% python3 -q
>>> import numpy as np
>>> from numpy import linalg as LA
>>> np.set_printoptions(precision=2, suppress=True, linewidth=160, floatmode="fixed")
>>> def rnd(a):
...     return np.round(a, 2) + 0
... 
>>> M = np.loadtxt("out1.csv", delimiter=",")
>>> M
array([[ 1.00,  1.00,  1.00,  1.00],
       [ 4.00,  0.00,  4.00,  0.00],
       [ 0.00,  0.00,  3.00,  3.00],
       [ 0.00,  0.00, 12.00,  0.00]])
>>> # column 2 dominates
>>> x = np.array([1, 0, 0, -1])
>>> M * x
array([[ 1.00,  0.00,  0.00, -1.00],
       [ 4.00,  0.00,  0.00, -0.00],
       [ 0.00,  0.00,  0.00, -3.00],
       [ 0.00,  0.00,  0.00, -0.00]])
>>> LA.norm(M @ x) <= LA.norm(M, 2) * LA.norm(x) + 1e-9
np.True_
>>> M @ x
array([ 0.00,  4.00, -3.00,  0.00])
>>> (M @ x).argmax()
np.int64(1)
>>> J = np.array([[0, 0, 1, 0], [0, 0, 0, 1], [1, 0, 0, 0], [0, 1, 0, 0]])
>>> # row-stochastic, so 1 is an eigenvalue
>>> x = np.array([6, 1, 6, 5])
>>> rnd(np.sort(np.abs(np.degrees(np.angle(LA.eigvals(J))))))
array([  0.00,   0.00, 180.00, 180.00])
>>> rnd(LA.det(J))
np.float64(1.0)
>>> 4 - LA.matrix_rank(J - np.eye(4), tol=1e-8)
np.int64(2)
>>> rnd(LA.norm(x)), rnd(LA.norm(J @ x))
(np.float64(9.9), np.float64(9.9))
>>> J.T @ (J @ x)
array([6, 1, 6, 5])
>>> w, evecs = LA.eigh(J)
>>> x = np.array([-2, -2, 2, 2])
>>> x @ J @ x
np.int64(-16)
>>> np.abs(J).sum(axis=1).max(), np.abs(w).max()
(np.int64(1), np.float64(1.0))
>>> x @ J @ x / (x @ x), w[0], w[-1]
(np.float64(-1.0), np.float64(-1.0), np.float64(1.0))
>>> P = np.triu(np.array([[2, 4, 4, 0], [0, 3, 3, 2], [0, 3, 5, 2], [0, 3, 5, 3]]), 1) + np.eye(4)
>>> A2 = P @ J @ LA.inv(P)
>>> A2
array([[  4.00, -16.00,  33.00, -30.00],
       [  3.00, -10.00,  18.00, -15.00],
       [  1.00,  -2.00,   2.00,   0.00],
       [  0.00,   1.00,  -3.00,   4.00]])
>>> rnd(np.poly(A2))
array([ 1.00,  0.00, -2.00,  0.00,  1.00])
>>> P @ J - J @ P
array([[ 4.00,  0.00,  0.00,  2.00],
       [ 3.00,  2.00,  0.00,  0.00],
       [ 0.00, -2.00, -4.00,  0.00],
       [ 0.00,  0.00, -3.00, -2.00]])
>>> rnd(LA.det(A2))
np.float64(1.0)
>>> np.trace(A2), np.trace(J)
(np.float64(0.0), np.int64(0))
>>> LA.matrix_rank(A2)
np.int64(4)
>>> Uu, sv, VT = LA.svd(J, full_matrices=False)
>>> (sv > 1e-8).sum()
np.int64(4)
>>> sv
array([1.00, 1.00, 1.00, 1.00])
>>> np.cumsum(sv ** 2) / np.sum(sv ** 2)
array([0.25, 0.50, 0.75, 1.00])
>>> Uu.T @ J @ VT.T
array([[1.00, 0.00, 0.00, 0.00],
       [0.00, 1.00, 0.00, 0.00],
       [0.00, 0.00, 1.00, 0.00],
       [0.00, 0.00, 0.00, 1.00]])
>>> Uu.T @ Uu
array([[1.00, 0.00, 0.00, 0.00],
       [0.00, 1.00, 0.00, 0.00],
       [0.00, 0.00, 1.00, 0.00],
       [0.00, 0.00, 0.00, 1.00]])
>>> np.sqrt((sv ** 2).sum()), rnd(LA.norm(J))
(np.float64(2.0), np.float64(2.0))
>>> sv / sv[0]
array([1.00, 1.00, 1.00, 1.00])
